$ ipython --no-banner

In [1]: import numpy as np

In [2]: np.set_printoptions(suppress=True, linewidth=200)

In [3]: tidy = lambda a: np.round(a, 2) + 0

In [4]: M = np.loadtxt("sample17.csv", delimiter=",")

In [5]: M
Out[5]: 
array([[0., 7., 3., 3., 5., 0., 4.],
       [0., 7., 6., 6., 4., 9., 3.],
       [0., 0., 0., 7., 1., 8., 7.],
       [0., 0., 0., 3., 6., 1., 8.],
       [0., 0., 0., 0., 1., 9., 0.],
       [0., 0., 0., 0., 0., 3., 3.],
       [0., 0., 0., 0., 0., 0., 1.]])

In [6]: Uu, sigma, Vh = np.linalg.svd(M)

In [7]: tidy(sigma)
Out[7]: array([21.98, 10.67,  9.34,  4.32,  2.05,  1.37,  0.  ])

In [8]: B = Uu[:, :6] @ np.diag(sigma[:6]) @ Vh[:6]

In [9]: tidy(np.linalg.norm(M - B) / np.linalg.norm(M))
Out[9]: np.float64(0.0)

In [10]: np.linalg.matrix_rank(M, rtol=0.05)
Out[10]: np.int64(6)

In [11]: tidy(np.linalg.norm(M - B, 2)), sigma[6]
Out[11]: (np.float64(0.0), np.float64(0.0))

In [12]: tidy(np.abs(M - B).max())
Out[12]: np.float64(0.0)

In [13]: t = np.radians(30)

In [14]: r_ = np.eye(7)

In [15]: r_[1, 1] = r_[2, 2] = np.cos(t)

In [16]: r_[1, 2], r_[2, 1] = -np.sin(t), np.sin(t)

In [17]: tidy(r_)
Out[17]: 
array([[ 1.  ,  0.  ,  0.  ,  0.  ,  0.  ,  0.  ,  0.  ],
       [ 0.  ,  0.87, -0.5 ,  0.  ,  0.  ,  0.  ,  0.  ],
       [ 0.  ,  0.5 ,  0.87,  0.  ,  0.  ,  0.  ,  0.  ],
       [ 0.  ,  0.  ,  0.  ,  1.  ,  0.  ,  0.  ,  0.  ],
       [ 0.  ,  0.  ,  0.  ,  0.  ,  1.  ,  0.  ,  0.  ],
       [ 0.  ,  0.  ,  0.  ,  0.  ,  0.  ,  1.  ,  0.  ],
       [ 0.  ,  0.  ,  0.  ,  0.  ,  0.  ,  0.  ,  1.  ]])

In [18]: B = M @ r_.T

In [19]: tidy(np.linalg.svd(M, compute_uv=False)), tidy(np.linalg.svd(B, compute_uv=False))
Out[19]: 
(array([21.98, 10.67,  9.34,  4.32,  2.05,  1.37,  0.  ]),
 array([21.98, 10.67,  9.34,  4.32,  2.05,  1.37,  0.  ]))

In [20]: tidy(B)
Out[20]: 
array([[0.  , 4.56, 6.1 , 3.  , 5.  , 0.  , 4.  ],
       [0.  , 3.06, 8.7 , 6.  , 4.  , 9.  , 3.  ],
       [0.  , 0.  , 0.  , 7.  , 1.  , 8.  , 7.  ],
       [0.  , 0.  , 0.  , 3.  , 6.  , 1.  , 8.  ],
       [0.  , 0.  , 0.  , 0.  , 1.  , 9.  , 0.  ],
       [0.  , 0.  , 0.  , 0.  , 0.  , 3.  , 3.  ],
       [0.  , 0.  , 0.  , 0.  , 0.  , 0.  , 1.  ]])

In [21]: tidy(np.linalg.det(r_)), tidy(np.trace(r_))
Out[21]: (np.float64(1.0), np.float64(6.73))

In [22]: tidy(np.linalg.norm(M, 2) / np.linalg.norm(M))
Out[22]: np.float64(0.83)

In [23]: tidy(M @ np.linalg.pinv(M) @ M)
Out[23]: 
array([[0., 7., 3., 3., 5., 0., 4.],
       [0., 7., 6., 6., 4., 9., 3.],
       [0., 0., 0., 7., 1., 8., 7.],
       [0., 0., 0., 3., 6., 1., 8.],
       [0., 0., 0., 0., 1., 9., 0.],
       [0., 0., 0., 0., 0., 3., 3.],
       [0., 0., 0., 0., 0., 0., 1.]])

In [24]: tidy(np.trace(np.linalg.pinv(M) @ M))
Out[24]: np.float64(6.0)

In [25]: feats = np.loadtxt("block3.csv", delimiter=",")

In [26]: feats
Out[26]: 
array([[  9.,   6.,   9.,   5.,   5.,  10.,   8.,   9.,   5.],
       [  9.,   6.,   9.,   5.,   5.,  10.,   8.,   9.,   5.],
       [ -6.,  -9.,  -6., -10., -10.,  -5.,  -7.,  -6., -10.],
       [  7.,   4.,   7.,   3.,   3.,   8.,   6.,   7.,   3.],
       [ 10.,   7.,  10.,   6.,   6.,  11.,   9.,  10.,   6.],
       [ -3.,  -6.,  -3.,  -7.,  -7.,  -2.,  -4.,  -3.,  -7.],
       [ -4.,  -7.,  -4.,  -8.,  -8.,  -3.,  -5.,  -4.,  -8.],
       [  9.,   6.,   9.,   5.,   5.,  10.,   8.,   9.,   5.],
       [ -1.,  -4.,  -1.,  -5.,  -5.,   0.,  -2.,  -1.,  -5.],
       [  6.,   3.,   6.,   2.,   2.,   7.,   5.,   6.,   2.]])

In [27]: # rows and columns are dependent

In [28]: Uu, sigma, Vh = np.linalg.svd(feats)

In [29]: np.argmax(sigma[:-1] / (sigma[1:] + 1e-6)) + 1
Out[29]: np.int64(2)

In [30]: B = Uu[:, :2] @ np.diag(sigma[:2]) @ Vh[:2]

In [31]: tidy(np.linalg.norm(feats - B) / np.linalg.norm(feats))
Out[31]: np.float64(0.0)

In [32]: np.linalg.matrix_rank(feats, rtol=0.05)
Out[32]: np.int64(2)

In [33]: tidy(np.linalg.norm(feats - B, 2)), tidy(sigma[2])
Out[33]: (np.float64(0.0), np.float64(0.0))

In [34]: tidy(np.abs(feats - B).max())
Out[34]: np.float64(0.0)

In [35]: Uu, sigma, Vh = np.linalg.svd(feats)

In [36]: V = Vh[:(sigma > 1e-8).sum()]

In [37]: rng = np.random.default_rng(135609)

In [38]: x0 = feats[6] + 4 * feats[0] + rng.integers(2) * np.eye(9)[2]

In [39]: x0
Out[39]: array([32., 17., 33., 12., 12., 37., 27., 32., 12.])

In [40]: np.linalg.matrix_rank(np.vstack([feats, x0]))
Out[40]: np.int64(3)

In [41]: tidy(np.linalg.norm(x0 - V.T @ V @ x0))
Out[41]: np.float64(0.9)

In [42]: tidy(np.diag(V.T @ V))
Out[42]: array([0.19, 0.16, 0.19, 0.27, 0.27, 0.32, 0.12, 0.19, 0.27])

In [43]: np.linalg.lstsq(feats[:-1].T, feats[-1])[2]
Out[43]: np.int32(2)

In [44]: np.abs(np.diag(np.linalg.qr(feats)[1])) > 1e-9
Out[44]: array([ True,  True, False, False, False, False, False, False, False])

In [45]: np.allclose(feats[:-1].T @ np.linalg.lstsq(feats[:-1].T, feats[-1])[0], feats[-1])
Out[45]: True

In [46]: tidy(feats @ np.linalg.pinv(feats) @ feats)
Out[46]: 
array([[  9.,   6.,   9.,   5.,   5.,  10.,   8.,   9.,   5.],
       [  9.,   6.,   9.,   5.,   5.,  10.,   8.,   9.,   5.],
       [ -6.,  -9.,  -6., -10., -10.,  -5.,  -7.,  -6., -10.],
       [  7.,   4.,   7.,   3.,   3.,   8.,   6.,   7.,   3.],
       [ 10.,   7.,  10.,   6.,   6.,  11.,   9.,  10.,   6.],
       [ -3.,  -6.,  -3.,  -7.,  -7.,  -2.,  -4.,  -3.,  -7.],
       [ -4.,  -7.,  -4.,  -8.,  -8.,  -3.,  -5.,  -4.,  -8.],
       [  9.,   6.,   9.,   5.,   5.,  10.,   8.,   9.,   5.],
       [ -1.,  -4.,  -1.,  -5.,  -5.,   0.,  -2.,  -1.,  -5.],
       [  6.,   3.,   6.,   2.,   2.,   7.,   5.,   6.,   2.]])

In [47]: np.unique(feats.round(6), axis=0).shape
Out[47]: (8, 9)

In [48]: X = np.load("mat.npy")

In [49]: tidy(X)
Out[49]: 
array([[ 0.4 , -0.29,  0.01,  0.  ,  0.16,  0.12, -0.16, -0.25,  0.06, -0.1 ,  0.13],
       [-0.29,  0.36, -0.03, -0.1 , -0.01, -0.26, -0.11,  0.06, -0.05,  0.15, -0.17],
       [ 0.01, -0.03,  0.  ,  0.01, -0.01,  0.03,  0.03,  0.01,  0.  , -0.01,  0.01],
       [ 0.  , -0.1 ,  0.01,  0.07, -0.07,  0.12,  0.15,  0.08,  0.  , -0.05,  0.05],
       [ 0.16, -0.01, -0.01, -0.07,  0.14, -0.08, -0.22, -0.18,  0.02,  0.01,  0.  ],
       [ 0.12, -0.26,  0.03,  0.12, -0.08,  0.23,  0.22,  0.06,  0.03, -0.11,  0.12],
       [-0.16, -0.11,  0.03,  0.15, -0.22,  0.22,  0.4 ,  0.27, -0.02, -0.07,  0.06],
       [-0.25,  0.06,  0.01,  0.08, -0.18,  0.06,  0.27,  0.24, -0.03,  0.01, -0.02],
       [ 0.06, -0.05,  0.  ,  0.  ,  0.02,  0.03, -0.02, -0.03,  0.01, -0.02,  0.02],
       [-0.1 ,  0.15, -0.01, -0.05,  0.01, -0.11, -0.07,  0.01, -0.02,  0.06, -0.07],
       [ 0.13, -0.17,  0.01,  0.05,  0.  ,  0.12,  0.06, -0.02,  0.02, -0.07,  0.08]])

In [50]: # a projection of rank 2

In [51]: x0 = np.array([1, 4, 1, 2, 3, 2, -3, -1, 2, 2, -3])

In [52]: tidy(X @ x0)
Out[52]: array([ 0.23,  1.33, -0.21, -1.01,  1.14, -1.66, -2.35, -1.3 , -0.03,  0.65, -0.66])

In [53]: tidy(np.linalg.eigvalsh(2 * X - np.eye(11)))
Out[53]: array([-1., -1., -1., -1., -1., -1., -1., -1., -1.,  1.,  1.])

In [54]: tidy(X @ X @ x0)
Out[54]: array([ 0.23,  1.33, -0.21, -1.01,  1.14, -1.66, -2.35, -1.3 , -0.03,  0.65, -0.66])

In [55]: tidy(np.trace(X))
Out[55]: np.float64(2.0)

In [56]: vals, V = np.linalg.eigh(X)

In [57]: x0 = np.array([3, 0, 1, 1, 0, 2, 2, 0, 2, 0, 0])

In [58]: tidy(np.abs(X).sum(axis=1).max()), tidy(np.abs(vals).max())
Out[58]: (np.float64(1.71), np.float64(1.0))

In [59]: tidy(x0 @ X @ x0 / (x0 @ x0)), tidy(vals[0]), tidy(vals[-1])
Out[59]: (np.float64(0.43), np.float64(0.0), np.float64(1.0))

In [60]: B = X / np.linalg.norm(X, axis=1, keepdims=True)

In [61]: G = B @ B.T

In [62]: tidy(G[4])
Out[62]: array([ 0.68, -0.05, -0.45, -0.72,  1.  , -0.42, -0.94, -0.99,  0.55,  0.1 , -0.01])

In [63]: (G - 2 * np.eye(11)).round(6).argmax(axis=1)
Out[63]: array([8, 9, 5, 2, 0, 2, 3, 6, 0, 1, 5])

In [64]: vals, V = np.linalg.eigh(X)

In [65]: tidy(V.T @ X @ V)
Out[65]: 
array([[0., 0., 0., 0., 0., 0., 0., 0., 0., 0., 0.],
       [0., 0., 0., 0., 0., 0., 0., 0., 0., 0., 0.],
       [0., 0., 0., 0., 0., 0., 0., 0., 0., 0., 0.],
       [0., 0., 0., 0., 0., 0., 0., 0., 0., 0., 0.],
       [0., 0., 0., 0., 0., 0., 0., 0., 0., 0., 0.],
       [0., 0., 0., 0., 0., 0., 0., 0., 0., 0., 0.],
       [0., 0., 0., 0., 0., 0., 0., 0., 0., 0., 0.],
       [0., 0., 0., 0., 0., 0., 0., 0., 0., 0., 0.],
       [0., 0., 0., 0., 0., 0., 0., 0., 0., 0., 0.],
       [0., 0., 0., 0., 0., 0., 0., 0., 0., 1., 0.],
       [0., 0., 0., 0., 0., 0., 0., 0., 0., 0., 1.]])

In [66]: vals.sum(), tidy(np.trace(X))
Out[66]: (np.float64(2.0), np.float64(2.0))

In [67]: tidy(np.linalg.eigvalsh(X @ X))
Out[67]: array([0., 0., 0., 0., 0., 0., 0., 0., 0., 1., 1.])

In [68]: tidy(vals)
Out[68]: array([0., 0., 0., 0., 0., 0., 0., 0., 0., 1., 1.])

In [69]: (vals > 1e-8).sum(), (vals < -1e-8).sum()
Out[69]: (np.int64(2), np.int64(0))

In [70]: Uu, sigma, Vh = np.linalg.svd(X)

In [71]: V = Vh[:(sigma > 1e-8).sum()]

In [72]: x0 = X[6] + -2 * X[4] + rng.integers(2) * np.eye(11)[9]

In [73]: tidy(x0)
Out[73]: array([-0.48, -0.09,  0.05,  0.29, -0.5 ,  0.37,  0.85,  0.63, -0.06,  0.91,  0.06])

In [74]: tidy(V.T @ V)
Out[74]: 
array([[ 0.4 , -0.29,  0.01,  0.  ,  0.16,  0.12, -0.16, -0.25,  0.06, -0.1 ,  0.13],
       [-0.29,  0.36, -0.03, -0.1 , -0.01, -0.26, -0.11,  0.06, -0.05,  0.15, -0.17],
       [ 0.01, -0.03,  0.  ,  0.01, -0.01,  0.03,  0.03,  0.01,  0.  , -0.01,  0.01],
       [ 0.  , -0.1 ,  0.01,  0.07, -0.07,  0.12,  0.15,  0.08,  0.  , -0.05,  0.05],
       [ 0.16, -0.01, -0.01, -0.07,  0.14, -0.08, -0.22, -0.18,  0.02,  0.01,  0.  ],
       [ 0.12, -0.26,  0.03,  0.12, -0.08,  0.23,  0.22,  0.06,  0.03, -0.11,  0.12],
       [-0.16, -0.11,  0.03,  0.15, -0.22,  0.22,  0.4 ,  0.27, -0.02, -0.07,  0.06],
       [-0.25,  0.06,  0.01,  0.08, -0.18,  0.06,  0.27,  0.24, -0.03,  0.01, -0.02],
       [ 0.06, -0.05,  0.  ,  0.  ,  0.02,  0.03, -0.02, -0.03,  0.01, -0.02,  0.02],
       [-0.1 ,  0.15, -0.01, -0.05,  0.01, -0.11, -0.07,  0.01, -0.02,  0.06, -0.07],
       [ 0.13, -0.17,  0.01,  0.05,  0.  ,  0.12,  0.06, -0.02,  0.02, -0.07,  0.08]])

In [75]: tidy(np.diag(V.T @ V))
Out[75]: array([0.4 , 0.36, 0.  , 0.07, 0.14, 0.23, 0.4 , 0.24, 0.01, 0.06, 0.08])

In [76]: tidy(np.linalg.norm(x0 - V.T @ V @ x0))
Out[76]: np.float64(0.97)

In [77]: np.linalg.matrix_rank(np.vstack([X, x0]))
Out[77]: np.int64(3)
